In [1]: import numpy as np

In [2]: np.set_printoptions(precision=2, suppress=True, linewidth=120)

In [3]: K = np.loadtxt("w.csv", delimiter=",")

In [4]: K
Out[4]: 
array([[-0.08, -0.16, -0.28,  0.13, -0.23, -0.42, -0.19, -0.22, -0.29,  0.08, -0.26,  0.5 ,  0.38],
       [ 0.56, -0.17, -0.15,  0.2 ,  0.35,  0.21, -0.05, -0.32, -0.42, -0.08,  0.06,  0.13, -0.34],
       [-0.14,  0.1 , -0.09, -0.31,  0.04,  0.08, -0.64,  0.4 , -0.36, -0.25,  0.29,  0.06, -0.02],
       [-0.42,  0.27, -0.32, -0.12,  0.44,  0.07,  0.2 ,  0.01,  0.17, -0.05, -0.12,  0.5 , -0.31],
       [-0.17, -0.21, -0.08, -0.21,  0.06,  0.22, -0.09, -0.16, -0.06, -0.45, -0.68, -0.33,  0.05],
       [ 0.25,  0.2 ,  0.4 , -0.36, -0.24,  0.2 ,  0.26,  0.27, -0.32,  0.14, -0.35,  0.35, -0.05],
       [ 0.17, -0.2 ,  0.17, -0.56,  0.1 , -0.07, -0.39, -0.36,  0.42,  0.29, -0.02,  0.14, -0.1 ],
       [ 0.42,  0.2 , -0.22, -0.29,  0.29, -0.62,  0.18,  0.23,  0.02, -0.17, -0.08, -0.2 ,  0.1 ],
       [-0.25,  0.22,  0.41, -0.02, -0.16, -0.45,  0.03, -0.4 , -0.23, -0.29,  0.1 , -0.06, -0.43],
       [ 0.11, -0.09,  0.4 ,  0.06,  0.22,  0.08,  0.09, -0.05,  0.22, -0.58,  0.2 ,  0.37,  0.44],
       [ 0.11, -0.26,  0.19,  0.4 , -0.02, -0.23, -0.28,  0.45,  0.29, -0.09, -0.31,  0.16, -0.41],
       [-0.2 , -0.75, -0.05, -0.28, -0.02, -0.12,  0.39,  0.18, -0.16, -0.03,  0.25,  0.04, -0.15],
       [-0.25, -0.08,  0.42,  0.13,  0.63, -0.12, -0.07,  0.07, -0.29,  0.39, -0.14, -0.14,  0.22]])

In [5]: T = np.stack([K, 2 * K, K[::-1]])

In [6]: np.einsum("bij,cij->bc", T, T)
Out[6]: 
array([[13., 26.,  1.],
       [26., 52.,  2.],
       [ 1.,  2., 13.]])

In [7]: np.linalg.matrix_rank(T)
Out[7]: array([13, 13, 13])

In [8]: np.allclose(K @ K.T, K.T @ K)
Out[8]: True

In [9]: np.allclose(K, K.T)
Out[9]: False

In [10]: np.sort(np.abs(np.linalg.eigvals(K)))
Out[10]: array([1., 1., 1., 1., 1., 1., 1., 1., 1., 1., 1., 1., 1.])

In [11]: np.round(np.trace(K), 2)
Out[11]: np.float64(-1.23)

In [12]: basis = np.sign(np.array([[2, 0, 0, 1], [0, 0, 0, 0], [1, 0, 0, 1], [0, 1, 0, 2]]))

In [13]: B = (np.tril(basis, -1) + np.eye(4)) @ (np.triu(basis, 1) + np.eye(4))

In [14]: ev = np.array([2, 1, -2, 1])

In [15]: m1 = np.rint(B * ev @ np.linalg.inv(B)) + 0

In [16]: m1
Out[16]: 
array([[ 2.,  1.,  0., -1.],
       [ 0.,  1.,  0.,  0.],
       [ 4., -2., -2.,  2.],
       [ 0.,  0.,  0.,  1.]])

In [17]: ev, vecs = np.linalg.eig(m1)

In [18]: np.sort(np.linalg.eigvals(m1 @ m1))
Out[18]: array([1., 1., 4., 4.])

In [19]: np.prod(ev)
Out[19]: np.float64(-4.0)

In [20]: np.einsum("ii->", m1)
Out[20]: np.float64(2.0)

In [21]: np.einsum("ij,ji->", m1, m1)
Out[21]: np.float64(10.0)

In [22]: round(float(np.linalg.det(m1[::-1])), 2)
Out[22]: -4.0

In [23]: f = np.array([-6, 9, 1])

In [24]: np.array([np.convolve(row, f, "same") for row in m1])
Out[24]: 
array([[ 12.,  11.,   7.,  -9.],
       [ -6.,   9.,   1.,   0.],
       [ 48.,  -2., -32.,  16.],
       [  0.,   0.,  -6.,   9.]])

In [25]: np.correlate(m1[0], m1[2], "full")
Out[25]: array([ 4., -2., -6.,  4.,  6.,  2., -4.])

In [26]: np.cross(m1[0, :3], m1[2, :3])
Out[26]: array([-2.,  4., -8.])

In [27]: J = np.load("test0.npy")

In [28]: J
Out[28]: 
array([[ 0, -1, -1, -2,  0,  3, -2],
       [ 1,  0,  1,  2,  3, -1, -2],
       [ 1, -1,  0, -3,  1, -3, -4],
       [ 2, -2,  3,  0, -1, -1,  1],
       [ 0, -3, -1,  1,  0, -1,  3],
       [-3,  1,  3,  1,  1,  0, -4],
       [ 2,  2,  4, -1, -3,  4,  0]])

In [29]: np.linalg.lstsq(J[:-1].T, J[-1])[2]
Out[29]: np.int32(6)

In [30]: np.round(J @ np.linalg.pinv(J) @ J, 2) + 0
Out[30]: 
array([[ 0., -1., -1., -2.,  0.,  3., -2.],
       [ 1.,  0.,  1.,  2.,  3., -1., -2.],
       [ 1., -1.,  0., -3.,  1., -3., -4.],
       [ 2., -2.,  3.,  0., -1., -1.,  1.],
       [ 0., -3., -1.,  1.,  0., -1.,  3.],
       [-3.,  1.,  3.,  1.,  1.,  0., -4.],
       [ 2.,  2.,  4., -1., -3.,  4.,  0.]])

In [31]: rk = np.linalg.matrix_rank(J)

In [32]: rk
Out[32]: np.int64(6)

In [33]: N = np.linalg.svd(J)[2][rk:].T

In [34]: [int(np.linalg.matrix_rank(J[:, :j + 1])) for j in range(7)]
Out[34]: [1, 2, 3, 4, 5, 6, 6]

In [35]: N[:, 0] / N[np.abs(N[:, 0]).round(6).argmax(), 0]
Out[35]: array([-0.31,  0.2 ,  0.48, -0.85,  1.  ,  0.11,  0.68])

In [36]: [int(np.linalg.matrix_rank(np.delete(J, i, axis=0))) for i in range(7)]
Out[36]: [6, 6, 6, 6, 6, 6, 6]

In [37]: N.shape
Out[37]: (7, 1)

In [38]: np.round(N @ N.T, 2) + 0
Out[38]: 
array([[ 0.04, -0.02, -0.06,  0.1 , -0.12, -0.01, -0.08],
       [-0.02,  0.02,  0.04, -0.07,  0.08,  0.01,  0.05],
       [-0.06,  0.04,  0.09, -0.16,  0.19,  0.02,  0.13],
       [ 0.1 , -0.07, -0.16,  0.28, -0.33, -0.04, -0.23],
       [-0.12,  0.08,  0.19, -0.33,  0.39,  0.04,  0.26],
       [-0.01,  0.01,  0.02, -0.04,  0.04,  0.  ,  0.03],
       [-0.08,  0.05,  0.13, -0.23,  0.26,  0.03,  0.18]])

In [39]: np.linalg.matrix_rank(J.T @ J), np.linalg.matrix_rank(J @ J.T)
Out[39]: (np.int64(6), np.int64(6))

In [40]: f = np.array([0, 2])

In [41]: np.cross(J[3, :3], J[2, :3])
Out[41]: array([3, 3, 0])

In [42]: np.array([np.convolve(row, f, "same") for row in J])
Out[42]: 
array([[ 0,  0, -2, -2, -4,  0,  6],
       [ 0,  2,  0,  2,  4,  6, -2],
       [ 0,  2, -2,  0, -6,  2, -6],
       [ 0,  4, -4,  6,  0, -2, -2],
       [ 0,  0, -6, -2,  2,  0, -2],
       [ 0, -6,  2,  6,  2,  2,  0],
       [ 0,  4,  4,  8, -2, -6,  8]])

In [43]: np.convolve(J[3], f)
Out[43]: array([ 0,  4, -4,  6,  0, -2, -2,  2])

In [44]: np.correlate(J[3], J[2], "full")
Out[44]: array([ -8,   2,  -4, -17,  13,  -4,   2,  -6,   7,  -2,   0,  -2,   1])

In [45]: np.linalg.cond(J) > 100
Out[45]: np.True_

In [46]: U, sigma, Vt = np.linalg.svd(J)

In [47]: sigma.round(2) + 0
Out[47]: array([8.  , 8.  , 5.37, 5.37, 3.02, 3.02, 0.  ])

In [48]: np.argmax(sigma[:-1] / (sigma[1:] + 1e-6)) + 1
Out[48]: np.int64(6)

In [49]: B = U[:, :6] @ np.diag(sigma[:6]) @ Vt[:6]

In [50]: np.linalg.matrix_rank(B)
Out[50]: np.int64(6)

In [51]: np.linalg.matrix_rank(J, rtol=0.05)
Out[51]: np.int64(6)

In [52]: B.round(2) + 0
Out[52]: 
array([[ 0., -1., -1., -2.,  0.,  3., -2.],
       [ 1.,  0.,  1.,  2.,  3., -1., -2.],
       [ 1., -1.,  0., -3.,  1., -3., -4.],
       [ 2., -2.,  3.,  0., -1., -1.,  1.],
       [ 0., -3., -1.,  1.,  0., -1.,  3.],
       [-3.,  1.,  3.,  1.,  1.,  0., -4.],
       [ 2.,  2.,  4., -1., -3.,  4.,  0.]])

In [53]: np.round(np.linalg.norm(J - B, 2), 2), round(sigma[6], 2)
Out[53]: (np.float64(0.0), np.float64(0.0))

In [54]: A = np.array([[1, 1, -2, 0, 0],
    ...:     [-2, -1, 0, -1, 2],
    ...:     [2, 2, 2, 2, 0],
    ...:     [2, 0, 1, 1, 0],
    ...:     [0, -1, 2, -1, 2],
    ...:     [2, -2, 0, 1, 2],
    ...:     [-2, -1, 2, -1, -1],
    ...:     [1, -2, 0, 1, 0],
    ...:     [0, 0, 1, 0, 0]])

In [55]: A[8] = A[6]

In [56]: A
Out[56]: 
array([[ 1,  1, -2,  0,  0],
       [-2, -1,  0, -1,  2],
       [ 2,  2,  2,  2,  0],
       [ 2,  0,  1,  1,  0],
       [ 0, -1,  2, -1,  2],
       [ 2, -2,  0,  1,  2],
       [-2, -1,  2, -1, -1],
       [ 1, -2,  0,  1,  0],
       [-2, -1,  2, -1, -1]])

In [57]: U, sigma, Vt = np.linalg.svd(K, full_matrices=False)

In [58]: round(float(np.sqrt((sigma ** 2).sum())), 2), round(np.linalg.norm(K), 2)
Out[58]: (3.61, np.float64(3.61))

In [59]: np.allclose(U * sigma @ Vt, K)
Out[59]: True

In [60]: sigma / sigma[0]
Out[60]: array([1., 1., 1., 1., 1., 1., 1., 1., 1., 1., 1., 1., 1.])

In [61]: (sigma > 1e-8).sum()
Out[61]: np.int64(13)
